>>> import numpy as np
>>> np.set_printoptions(precision=2, suppress=True, linewidth=100)
>>> J = np.abs(np.array([[2, 2, 0, 0, 1, 2, 1],
...     [1, 0, 2, 2, 1, 2, 1],
...     [0, 0, 0, 1, 1, 2, 0],
...     [0, 0, 0, 1, 0, 2, 1],
...     [2, 1, 0, 2, 2, 1, 0],
...     [2, 0, 2, 1, 2, 1, 1],
...     [1, 0, 0, 0, 1, 1, 2]])) + np.eye(7)
>>> J = J / J.sum(axis=1, keepdims=True)
>>> J
array([[0.33, 0.22, 0.  , 0.  , 0.11, 0.22, 0.11],
       [0.1 , 0.1 , 0.2 , 0.2 , 0.1 , 0.2 , 0.1 ],
       [0.  , 0.  , 0.2 , 0.2 , 0.2 , 0.4 , 0.  ],
       [0.  , 0.  , 0.  , 0.4 , 0.  , 0.4 , 0.2 ],
       [0.22, 0.11, 0.  , 0.22, 0.33, 0.11, 0.  ],
       [0.2 , 0.  , 0.2 , 0.1 , 0.2 , 0.2 , 0.1 ],
       [0.17, 0.  , 0.  , 0.  , 0.17, 0.17, 0.5 ]])
>>> G = J.T @ J
>>> np.allclose(G, G.T)
True
>>> round(np.trace(G), 2), np.round((J ** 2).sum(), 2)
(np.float64(1.78), np.float64(1.78))
>>> np.diag(G)
array([0.24, 0.07, 0.12, 0.3 , 0.24, 0.49, 0.32])
>>> (J @ J.T).shape
(7, 7)
>>> np.linalg.svd(J, compute_uv=False) ** 2
array([1.15, 0.27, 0.2 , 0.08, 0.06, 0.02, 0.01])
>>> np.linalg.eigvalsh(G)[::-1]
array([1.15, 0.27, 0.2 , 0.08, 0.06, 0.02, 0.01])
>>> G
array([[0.24, 0.11, 0.06, 0.09, 0.19, 0.19, 0.15],
       [0.11, 0.07, 0.02, 0.04, 0.07, 0.08, 0.03],
       [0.06, 0.02, 0.12, 0.1 , 0.1 , 0.16, 0.04],
       [0.09, 0.04, 0.1 , 0.3 , 0.15, 0.32, 0.11],
       [0.19, 0.07, 0.1 , 0.15, 0.24, 0.23, 0.13],
       [0.19, 0.08, 0.16, 0.32, 0.23, 0.49, 0.23],
       [0.15, 0.03, 0.04, 0.11, 0.13, 0.23, 0.32]])
>>> r0 = np.array([-2, -1, 2, -2, 2, 0, 1])
>>> A2 = J + np.outer(r0, np.eye(7)[5])
>>> np.linalg.matrix_rank(A2 - J)
np.int64(1)
>>> A2
array([[ 0.33,  0.22,  0.  ,  0.  ,  0.11, -1.78,  0.11],
       [ 0.1 ,  0.1 ,  0.2 ,  0.2 ,  0.1 , -0.8 ,  0.1 ],
       [ 0.  ,  0.  ,  0.2 ,  0.2 ,  0.2 ,  2.4 ,  0.  ],
       [ 0.  ,  0.  ,  0.  ,  0.4 ,  0.  , -1.6 ,  0.2 ],
       [ 0.22,  0.11,  0.  ,  0.22,  0.33,  2.11,  0.  ],
       [ 0.2 ,  0.  ,  0.2 ,  0.1 ,  0.2 ,  0.2 ,  0.1 ],
       [ 0.17,  0.  ,  0.  ,  0.  ,  0.17,  1.17,  0.5 ]])
>>> np.linalg.matrix_rank(np.linalg.inv(A2) - np.linalg.inv(J), tol=1e-8)
np.int64(1)
>>> J.mean(axis=0)
array([0.15, 0.06, 0.09, 0.16, 0.16, 0.24, 0.14])
>>> np.linalg.svd(J, compute_uv=False)
array([1.07, 0.52, 0.44, 0.28, 0.24, 0.15, 0.08])
>>> J.sum(axis=1)
array([1., 1., 1., 1., 1., 1., 1.])
>>> np.linalg.matrix_rank(J)
np.int64(7)
>>> J.shape
(7, 7)
